>>> import numpy as np
>>> from numpy import linalg as LA
>>> np.set_printoptions(precision=2, suppress=True, linewidth=100, floatmode="fixed")
>>> tidy = lambda a: np.round(a, 2) + 0
>>> data = np.loadtxt("a.csv", delimiter=",")
>>> tidy(data)
array([[ 11.02,  15.12,   7.59,   8.52,  -0.32,   0.96],
       [  9.85,   6.14,   6.17,   9.59,   1.31,  -0.40],
       [  2.52,   7.22,   4.72,   1.52,  -3.39,  -0.72],
       [  0.87,   6.82,   4.45,   1.55,  -2.97,   0.81],
       [ -5.68, -12.32,  -9.45,  -8.85, -10.70, -10.70],
       [  0.49,  10.11,   3.82,  -2.43,  -6.35,  -1.48],
       [ -1.87,   3.87,   0.41,  -1.15,  -5.03,  -0.33],
       [  8.12,  14.79,  13.91,  11.94,   4.57,   7.13],
       [  0.91,  -2.02,   1.79,   2.25,  -2.24,  -2.07],
       [ 17.12,  18.95,  13.95,  15.57,   4.64,   3.43],
       [  4.92,   0.39,   6.00,   8.13,   1.98,   0.76],
       [  5.07,   3.12,   2.01,   0.65,  -4.94,  -5.77],
       [  7.07,   3.48,   2.30,   5.57,  -1.71,  -2.71],
       [  3.56,   6.03,   4.12,   4.74,  -1.25,   1.00],
       [ -3.23,  -2.23,  -2.09,  -4.12,  -6.93,  -4.38],
       [ -2.13,   6.49,   3.99,  -1.39,  -4.51,   0.73],
       [  9.22,  10.34,  12.47,  12.76,   5.00,   5.08],
       [  0.25,   5.75,   6.67,   2.53,  -1.43,   1.98],
       [  1.11,  -0.22,   3.05,   2.09,  -2.27,  -1.71],
       [ -0.65,  -1.96,  -1.11,  -1.13,  -5.11,  -3.86],
       [  6.99,  12.59,   9.59,   7.60,   0.74,   3.05],
       [ -6.16,  -0.11, -10.86, -15.54, -17.17, -12.02],
       [  2.81,   0.99,   3.56,   5.09,  -0.44,   0.08],
       [ -9.22,  -5.82,  -8.41, -12.16, -12.69,  -7.87],
       [ -1.26,  -8.59,  -3.82,  -3.10,  -6.45,  -7.88],
       [ -4.90,   5.69,   2.58,  -3.53,  -5.70,   1.04],
       [  2.89,   7.07,   3.24,   2.59,  -3.03,  -0.07],
       [  9.46,   9.58,   8.36,  10.96,   2.63,   2.73],
       [  1.03,  10.20,   4.61,   2.40,  -2.67,   2.85]])
>>> z = data[:, 0] > np.median(data[:, 0])
>>> u = data[z].mean(axis=0) - data[~z].mean(axis=0)
>>> ((data - data.mean(axis=0)) @ u > 0).astype(int)
array([1, 1, 1, 1, 0, 0, 0, 1, 0, 1, 1, 0, 1, 1, 0, 0, 1, 1, 0, 0, 1, 0, 1, 0, 0, 0, 1, 1, 1])
>>> z.astype(int)
array([1, 1, 1, 0, 0, 0, 0, 1, 0, 1, 1, 1, 1, 1, 0, 0, 1, 0, 0, 0, 1, 0, 1, 0, 0, 0, 1, 1, 0])
>>> tidy(u)
array([ 9.21,  7.23,  7.29, 10.36,  6.56,  4.03])
>>> np.argsort(-np.abs(u).round(6), kind="stable")
array([3, 0, 2, 1, 4, 5])
